$ ipython --no-banner

In [1]: import numpy as np

In [2]: from numpy import linalg as LA

In [3]: np.set_printoptions(precision=3, suppress=True, linewidth=140, legacy="1.25")

In [4]: mat = np.load("a.npy")

In [5]: mat
Out[5]: 
array([[0.458, 0.458, 0.196],
       [0.458, 0.458, 0.196],
       [0.196, 0.196, 0.084]])

In [6]: round(np.trace(LA.pinv(mat) @ mat), 3)
Out[6]: 1.0

In [7]: np.unique(mat.round(6), axis=0).shape
Out[7]: (2, 3)

In [8]: mat @ LA.pinv(mat) @ mat
Out[8]: 
array([[0.458, 0.458, 0.196],
       [0.458, 0.458, 0.196],
       [0.196, 0.196, 0.084]])

In [9]: U, sig, VT = LA.svd(mat)

In [10]: sig.round(3) + 0
Out[10]: array([1., 0., 0.])

In [11]: A2 = U[:, :1] @ np.diag(sig[:1]) @ VT[:1]

In [12]: A2
Out[12]: 
array([[0.458, 0.458, 0.196],
       [0.458, 0.458, 0.196],
       [0.196, 0.196, 0.084]])

In [13]: np.round(LA.norm(mat - A2, 2), 3), np.round(sig[1], 3)
Out[13]: (0.0, 0.0)

In [14]: r = LA.matrix_rank(mat)

In [15]: r
Out[15]: 1

In [16]: ns = LA.svd(mat)[2][r:].T

In [17]: np.round(mat @ ns, 3) + 0
Out[17]: 
array([[0., 0.],
       [0., 0.],
       [0., 0.]])

In [18]: U, sig, VT = LA.svd(mat)

In [19]: vecs = VT[:(sig > 1e-8).sum()]

In [20]: rng = np.random.default_rng(810)

In [21]: vec = mat[1] + 5 * mat[0] + rng.integers(2) * np.eye(3)[2]

In [22]: vec
Out[22]: array([2.748, 2.748, 1.178])

In [23]: LA.matrix_rank(np.vstack([mat, vec]))
Out[23]: 1

In [24]: vecs.T @ vecs
Out[24]: 
array([[0.458, 0.458, 0.196],
       [0.458, 0.458, 0.196],
       [0.196, 0.196, 0.084]])

In [25]: round(LA.norm(vec - vecs.T @ vecs @ vec), 3)
Out[25]: 0.0

In [26]: np.allclose(vecs.T @ vecs @ vec, vec)
Out[26]: True

In [27]: M = np.loadtxt("data.csv", delimiter=",")

In [28]: M
Out[28]: 
array([[0.167, 0.167, 0.083, 0.333, 0.25 ],
       [0.267, 0.267, 0.067, 0.267, 0.133],
       [0.263, 0.105, 0.263, 0.105, 0.263],
       [0.143, 0.143, 0.143, 0.429, 0.143],
       [0.059, 0.176, 0.294, 0.118, 0.353]])

In [29]: round(LA.norm(mat, 1), 3), round(LA.norm(mat, np.inf), 3)
Out[29]: (1.112, 1.112)

In [30]: LA.norm(mat, axis=1).argmax()
Out[30]: 0

In [31]: LA.norm(mat, axis=0)
Out[31]: array([0.677, 0.677, 0.29 ])

In [32]: round(float(LA.norm(mat[0] - mat[2])), 3)
Out[32]: 0.387

In [33]: np.round(LA.norm(mat, 2), 3)
Out[33]: 1.0

In [34]: W1 = np.array([[3, 0, 3, 2, 1, 2],
    ...:     [2, 3, 2, 2, 2, 2],
    ...:     [3, 1, 1, 1, 3, 3],
    ...:     [3, 2, 0, 0, 1, 3],
    ...:     [3, 2, 1, 1, 3, 3]])

In [35]: beta = np.array([1, 2, 0, -2, -2, -2])

In [36]: hid = np.maximum(M @ W1 + beta, 0)

In [37]: (hid > 0).mean(axis=0)
Out[37]: array([1. , 1. , 1. , 0. , 0.4, 1. ])

In [38]: LA.matrix_rank(hid)
Out[38]: 5

In [39]: basis = np.array([[-1, -2, -5],
    ...:     [-4, 0, -3],
    ...:     [-1, 1, -1],
    ...:     [-5, -4, 1],
    ...:     [-4, 0, 1],
    ...:     [2, 3, -5]])

In [40]: (hid @ basis).round(6).argmax(axis=1)
Out[40]: array([1, 1, 1, 1, 1])

In [41]: W1 @ basis
Out[41]: 
array([[-16,  -5, -25],
       [-30,  -4, -27],
       [-19,   0, -30],
       [ -9,   3, -35],
       [-23,   0, -33]])

In [42]: A2 = M / LA.norm(M, axis=1, keepdims=True)

In [43]: C2 = A2 @ A2.T

In [44]: LA.norm(A2, axis=1)
Out[44]: array([1., 1., 1., 1., 1.])

In [45]: round(float(np.degrees(np.arccos(np.clip(C2[0, 2], -1, 1)))), 3)
Out[45]: 37.756

In [46]: C2[0]
Out[46]: array([1.   , 0.919, 0.791, 0.951, 0.772])

In [47]: z = rng.permutation(5)

In [48]: A2 = M[:, z] * rng.choice([-1, 1], 5)

In [49]: A2
Out[49]: 
array([[ 0.083, -0.333, -0.167,  0.25 , -0.167],
       [ 0.067, -0.267, -0.267,  0.133, -0.267],
       [ 0.263, -0.105, -0.263,  0.263, -0.105],
       [ 0.143, -0.429, -0.143,  0.143, -0.143],
       [ 0.294, -0.118, -0.059,  0.353, -0.176]])

In [50]: U, _, VT = LA.svd(M.T @ A2)

In [51]: np.round(LA.lstsq(M, A2)[0], 3) + 0
Out[51]: 
array([[ 0.,  0., -1.,  0.,  0.],
       [ 0.,  0.,  0.,  0., -1.],
       [ 1.,  0.,  0.,  0.,  0.],
       [ 0., -1.,  0.,  0.,  0.],
       [ 0.,  0.,  0.,  1.,  0.]])
